$ ipython --no-banner

In [1]: import numpy as np

In [2]: np.set_printoptions(precision=2, suppress=True, linewidth=160)

In [3]: arr = np.load("sample6.npy")

In [4]: arr
Out[4]: 
array([[-1.2, -1.5,  0. , -1.2],
       [-0.3,  1.4,  1.4, -0.3],
       [ 0.2,  0. , -1.8, -0.2],
       [-1.8, -1.2, -1.9, -1.4],
       [ 1.3, -1. ,  0.4, -0.2],
       [-0.7, -1.8, -0.3,  1. ],
       [-1.3,  0.5, -2.2,  0.9],
       [ 0.4,  0.3,  1.3, -0.9],
       [-0.3,  1.2,  0. , -0.3],
       [ 0.8,  0.2,  1.3, -0.9],
       [ 0.4, -1. ,  1.3,  0.2],
       [-4.2, -1.8, -1.2, -0.6]])

In [5]: cov = np.cov(arr, rowvar=False)

In [6]: arr.std(axis=0)
Out[6]: array([1.4 , 1.08, 1.3 , 0.72])

In [7]: np.corrcoef(arr.T)
Out[7]: 
array([[ 1.  ,  0.4 ,  0.57,  0.11],
       [ 0.4 ,  1.  ,  0.24,  0.05],
       [ 0.57,  0.24,  1.  , -0.15],
       [ 0.11,  0.05, -0.15,  1.  ]])

In [8]: cov
Out[8]: 
array([[ 2.15,  0.66,  1.13,  0.12],
       [ 0.66,  1.28,  0.37,  0.04],
       [ 1.13,  0.37,  1.83, -0.15],
       [ 0.12,  0.04, -0.15,  0.57]])

In [9]: round(np.corrcoef(arr[:, 1], arr[:, 3])[0, 1], 2)
Out[9]: np.float64(0.05)

In [10]: Ac = arr - arr.mean(axis=0)

In [11]: V = np.linalg.svd(Ac)[2][:1]

In [12]: B = Ac - Ac @ V.T @ V

In [13]: np.linalg.norm(B, axis=1).round(6).argmax()
Out[13]: np.int64(6)

In [14]: (Ac @ V.T).std(axis=0)
Out[14]: array([1.76])

In [15]: P = arr @ np.linalg.solve(arr.T @ arr, arr.T)

In [16]: np.round(P @ arr[:, 1], 2) + 0
Out[16]: array([-1.5,  1.4,  0. , -1.2, -1. , -1.8,  0.5,  0.3,  1.2,  0.2, -1. , -1.8])

In [17]: np.trace(P)
Out[17]: np.float64(4.0)

In [18]: np.round(np.linalg.eigvalsh(P), 2) + 0
Out[18]: array([0., 0., 0., 0., 0., 0., 0., 0., 1., 1., 1., 1.])

In [19]: np.linalg.matrix_rank(np.eye(12) - P)
Out[19]: np.int64(8)
